$ ipython --no-banner

In [1]: import numpy as np

In [2]: np.set_printoptions(precision=2, suppress=True, linewidth=160, legacy="1.25")

In [3]: mat = np.load("test3.npy")

In [4]: mat
Out[4]: 
array([[0.31, 0.08, 0.23, 0.38],
       [0.33, 0.25, 0.33, 0.08],
       [0.2 , 0.3 , 0.2 , 0.3 ],
       [0.45, 0.  , 0.45, 0.09]])

In [5]: A2 = np.linalg.inv(mat)

In [6]: A2.round(2) + 0
Out[6]: 
array([[ 13.  ,  17.67, -18.06, -11.61],
       [  0.  ,   4.33,  -0.28,  -3.06],
       [-13.  , -16.67,  17.22,  13.44],
       [  0.  ,  -5.  ,   4.17,   1.83]])

In [7]: np.allclose(A2, mat.T)
Out[7]: False

In [8]: r0, r1 = mat[2], mat[1]

In [9]: round(float(r0 @ r1), 2)
Out[9]: 0.23

In [10]: r0 @ r0
Out[10]: 0.26

In [11]: pr = (r0 @ r1) / (r0 @ r0) * r0

In [12]: round((r1 - pr) @ r0, 2)
Out[12]: -0.0

In [13]: np.outer(r0, r1)
Out[13]: 
array([[0.07, 0.05, 0.07, 0.02],
       [0.1 , 0.07, 0.1 , 0.02],
       [0.07, 0.05, 0.07, 0.02],
       [0.1 , 0.07, 0.1 , 0.02]])

In [14]: r1 - pr
Out[14]: array([ 0.15, -0.02,  0.15, -0.19])

In [15]: x0 = np.array([1, 1, 0, 0])

In [16]: h = np.maximum(mat @ x0, 0)

In [17]: np.flatnonzero(h > 1e-9)
Out[17]: array([0, 1, 2, 3])

In [18]: np.maximum(mat @ x0, 0) - np.maximum(-mat @ x0, 0)
Out[18]: array([0.38, 0.58, 0.5 , 0.45])

In [19]: np.tanh(mat @ x0)
Out[19]: array([0.37, 0.53, 0.46, 0.43])

In [20]: np.maximum(mat @ (3 * x0), 0)
Out[20]: array([1.15, 1.75, 1.5 , 1.36])

In [21]: hat = np.triu(np.array([[-4, -7, -4, 1], [-2, 2, -1, 8], [5, -9, 5, 2], [-7, 0, 5, -5]]), 1) + np.eye(4)

In [22]: A2 = hat @ mat @ np.linalg.inv(hat)

In [23]: round(float(np.linalg.det(A2)), 2)
Out[23]: -0.0

In [24]: np.linalg.matrix_rank(A2)
Out[24]: 4

In [25]: evals, V = np.linalg.eig(mat)

In [26]: np.round(np.sort(np.linalg.eigvals(mat @ mat)), 2) + 0
Out[26]: array([0.  , 0.03, 0.14, 1.  ])

In [27]: round(float(np.prod(evals)), 2)
Out[27]: -0.0

In [28]: arr = np.loadtxt("run11.csv", delimiter=",")

In [29]: arr
Out[29]: 
array([[ 0.,  0.,  5.,  2., 11.],
       [ 0., 13.,  0., 12.,  0.],
       [11.,  0.,  9.,  0.,  0.],
       [ 0., 10.,  0., 18.,  7.],
       [ 2., 10.,  0.,  0.,  0.],
       [ 0., 13.,  0.,  6.,  0.],
       [ 0., 18.,  0., 10.,  0.],
       [ 0.,  9.,  0., 10.,  0.],
       [ 0.,  0.,  8.,  0.,  8.],
       [ 0.,  0.,  0., 19., 21.],
       [ 0.,  1.,  1.,  3.,  1.],
       [10.,  0., 10.,  0.,  0.],
       [ 0.,  0.,  6.,  1., 12.],
       [ 0.,  0.,  2.,  3.,  4.],
       [ 0.,  0.,  3.,  0.,  0.],
       [ 0.,  0.,  0., 15., 19.],
       [10.,  4.,  6.,  0.,  0.],
       [ 0.,  0.,  2.,  1.,  0.],
       [ 0.,  0.,  1., 11., 17.],
       [ 7.,  5.,  4.,  0.,  0.],
       [ 0., 11.,  0.,  5.,  0.],
       [ 5.,  1.,  5.,  0.,  0.],
       [ 0.,  0.,  0., 19., 18.],
       [ 0., 15.,  0.,  7.,  0.],
       [ 0.,  9.,  0., 22., 12.],
       [ 0., 16.,  0.,  6.,  0.],
       [ 0., 13.,  0.,  6.,  0.],
       [ 5.,  7.,  2.,  0.,  0.],
       [10.,  4.,  6.,  0.,  0.],
       [ 0.,  2.,  0., 26., 23.],
       [ 5., 13.,  0.,  0.,  0.],
       [ 7.,  3.,  5.,  0.,  0.],
       [ 0.,  2.,  0., 14., 11.],
       [ 1.,  0.,  5.,  0.,  0.]])

In [30]: C = arr[[26, 16]].astype(float)

In [31]: for _ in range(5):
    ...:     lab = np.linalg.norm(arr[:, None] - C, axis=-1).argmin(axis=1)
    ...:     C = np.array([arr[lab == j].mean(axis=0) for j in range(2)])
    ...: 

In [32]: lab
Out[32]: array([1, 0, 1, 0, 1, 0, 0, 0, 1, 0, 1, 1, 1, 1, 1, 0, 1, 1, 0, 1, 1, 1, 0, 0, 0, 0, 0, 1, 1, 0, 1, 1, 0, 1])

In [33]: C
Out[33]: 
array([[ 0.  ,  8.  ,  0.07, 13.4 ,  8.53],
       [ 3.84,  3.11,  4.16,  0.79,  1.89]])

In [34]: C[1] - C[0]
Out[34]: array([  3.84,  -4.89,   4.09, -12.61,  -6.64])

In [35]: np.abs(C[1] - C[0]).argmax()
Out[35]: 3
